% ipython --no-banner

In [1]: import numpy as np

In [2]: np.set_printoptions(precision=2, suppress=True, linewidth=100)

In [3]: def tidy(a):
   ...:     return np.round(a, 2) + 0
   ...: 

In [4]: ang = np.deg2rad(180)

In [5]: arr = np.eye(3)

In [6]: arr[np.ix_([0, 2], [0, 2])] = [[np.cos(ang), -np.sin(ang)], [np.sin(ang), np.cos(ang)]]

In [7]: tidy(arr)
Out[7]: 
array([[-1.,  0.,  0.],
       [ 0.,  1.,  0.],
       [ 0.,  0., -1.]])

In [8]: M = np.load("mat.npy")

In [9]: M
Out[9]: 
array([[-2,  1, -2, -1,  2,  2],
       [ 0,  3, -4, -1,  1,  3],
       [ 0,  1, -5,  0,  1,  4],
       [ 0,  3, -7, -1,  2,  3],
       [-2,  5, -6,  1,  1,  5],
       [-3,  3, -4, -1,  3,  7],
       [-5,  2, -3,  0,  2,  6],
       [-4,  1, -5,  1,  1,  4],
       [-5,  3, -5,  3,  0,  2],
       [-3,  2, -7,  1,  1,  2],
       [-5,  4, -7,  0,  2,  0]])

In [10]: x = np.array([1, 1, 5, 5, 4, -4])

In [11]: target = M @ x

In [12]: target
Out[12]: array([-16, -30, -36, -41, -38, -41, -34, -35, -20, -35, -28])

In [13]: tidy(np.linalg.pinv(M) @ M)
Out[13]: 
array([[1., 0., 0., 0., 0., 0.],
       [0., 1., 0., 0., 0., 0.],
       [0., 0., 1., 0., 0., 0.],
       [0., 0., 0., 1., 0., 0.],
       [0., 0., 0., 0., 1., 0.],
       [0., 0., 0., 0., 0., 1.]])

In [14]: rng = np.random.default_rng(247866)

In [15]: target = target + 0.05 * rng.normal(size=11)

In [16]: tidy(target)
Out[16]: array([-16.03, -29.92, -36.02, -40.94, -37.94, -40.97, -34.07, -34.99, -19.94, -34.87, -27.95])

In [17]: beta, *_ = np.linalg.lstsq(M, target)

In [18]: tidy(M.T @ (target - M @ beta))
Out[18]: array([0., 0., 0., 0., 0., 0.])

In [19]: beta.round()
Out[19]: array([ 1.,  1.,  5.,  5.,  4., -4.])

In [20]: J = np.array([[-0.74, 1.38, -1.17],
    ...:     [2.46, -0.22, 0.84],
    ...:     [-5.75, -2.19, -0.34],
    ...:     [3.68, 6.47, -3.28],
    ...:     [-3.68, -6.39, 3.29],
    ...:     [-0.04, 0.0, -0.1],
    ...:     [1.64, 1.23, -0.26],
    ...:     [-1.65, -1.28, 0.29],
    ...:     [-4.08, -1.01, -0.6],
    ...:     [4.34, 5.12, -2.09],
    ...:     [-1.28, 2.85, -2.37],
    ...:     [5.15, 3.54, -0.89],
    ...:     [-0.01, -0.03, -0.03],
    ...:     [-4.82, 0.43, -1.87],
    ...:     [-3.32, -2.43, 0.63],
    ...:     [3.01, 7.87, -4.43],
    ...:     [2.39, -0.32, 0.88],
    ...:     [-2.1, 4.24, -3.6]])

In [21]: J
Out[21]: 
array([[-0.74,  1.38, -1.17],
       [ 2.46, -0.22,  0.84],
       [-5.75, -2.19, -0.34],
       [ 3.68,  6.47, -3.28],
       [-3.68, -6.39,  3.29],
       [-0.04,  0.  , -0.1 ],
       [ 1.64,  1.23, -0.26],
       [-1.65, -1.28,  0.29],
       [-4.08, -1.01, -0.6 ],
       [ 4.34,  5.12, -2.09],
       [-1.28,  2.85, -2.37],
       [ 5.15,  3.54, -0.89],
       [-0.01, -0.03, -0.03],
       [-4.82,  0.43, -1.87],
       [-3.32, -2.43,  0.63],
       [ 3.01,  7.87, -4.43],
       [ 2.39, -0.32,  0.88],
       [-2.1 ,  4.24, -3.6 ]])

In [22]: left, sig, VT = np.linalg.svd(J)

In [23]: np.argmax(sig[:-1] / (sig[1:] + 1e-6)) + 1
Out[23]: np.int64(2)

In [24]: out = left[:, :2] @ np.diag(sig[:2]) @ VT[:2]

In [25]: tidy(np.linalg.norm(J - out, 2)), tidy(sig[2])
Out[25]: (np.float64(0.19), np.float64(0.19))
